% python3 -q
>>> import numpy as np
>>> np.set_printoptions(precision=2, suppress=True, linewidth=100)
>>> M = np.loadtxt("sample2.csv", delimiter=",")
>>> print(M)
[[2. 0. 0. 0. 0. 0. 0.]
 [0. 3. 2. 2. 3. 3. 0.]
 [0. 2. 2. 0. 2. 1. 0.]
 [0. 0. 2. 2. 0. 1. 0.]
 [0. 3. 2. 1. 2. 1. 0.]
 [0. 3. 3. 2. 3. 1. 3.]
 [0. 0. 2. 2. 1. 0. 2.]]
>>> # splits into 2 blocks
>>> (M != 0).astype(int)
array([[1, 0, 0, 0, 0, 0, 0],
       [0, 1, 1, 1, 1, 1, 0],
       [0, 1, 1, 0, 1, 1, 0],
       [0, 0, 1, 1, 0, 1, 0],
       [0, 1, 1, 1, 1, 1, 0],
       [0, 1, 1, 1, 1, 1, 1],
       [0, 0, 1, 1, 1, 0, 1]])
>>> print(np.round(np.linalg.det(M), 2))
-80.0
>>> np.flatnonzero(np.linalg.matrix_power((M != 0) + (M.T != 0) + np.eye(7), 7)[2])
array([1, 2, 3, 4, 5, 6])
>>> np.linalg.norm(M, axis=0)
array([2.  , 5.57, 5.39, 4.12, 5.2 , 3.61, 3.61])
>>> np.linalg.norm(M, axis=1)
array([2.  , 5.92, 3.61, 3.  , 4.36, 6.4 , 3.61])
>>> round(np.linalg.norm(M[0], 1), 2), round(np.linalg.norm(M[0], np.inf), 2)
(np.float64(2.0), np.float64(2.0))
>>> round(np.linalg.norm(M[0] - M[4]), 2)
np.float64(4.8)
>>> round(np.linalg.norm(M, 1), 2), round(np.linalg.norm(M, np.inf), 2)
(np.float64(13.0), np.float64(15.0))
>>> M[0] @ M[4]
np.float64(0.0)
>>> print(np.linalg.norm(M, axis=1).argmax())
5
>>> round(np.linalg.norm(M, 2), 2)
np.float64(10.36)
>>> round(np.linalg.norm(M, "nuc"), 2)
np.float64(21.14)
>>> th = np.radians(45)
>>> r_ = np.eye(7)
>>> r_[2, 2] = r_[6, 6] = np.cos(th)
>>> r_[2, 6], r_[6, 2] = -np.sin(th), np.sin(th)
>>> print(r_)
[[ 1.    0.    0.    0.    0.    0.    0.  ]
 [ 0.    1.    0.    0.    0.    0.    0.  ]
 [ 0.    0.    0.71  0.    0.    0.   -0.71]
 [ 0.    0.    0.    1.    0.    0.    0.  ]
 [ 0.    0.    0.    0.    1.    0.    0.  ]
 [ 0.    0.    0.    0.    0.    1.    0.  ]
 [ 0.    0.    0.71  0.    0.    0.    0.71]]
>>> other = M @ r_.T
>>> np.linalg.svd(M, compute_uv=False), np.linalg.svd(other, compute_uv=False)
(array([10.36,  3.68,  2.56,  2.  ,  1.36,  0.81,  0.37]), array([10.36,  3.68,  2.56,  2.  ,  1.36,  0.81,  0.37]))
>>> np.allclose(np.linalg.norm(M, axis=1), np.linalg.norm(other, axis=1))
True
>>> print(np.abs(other - M).max(axis=0))
[0.   0.   3.   0.   0.   0.   1.41]
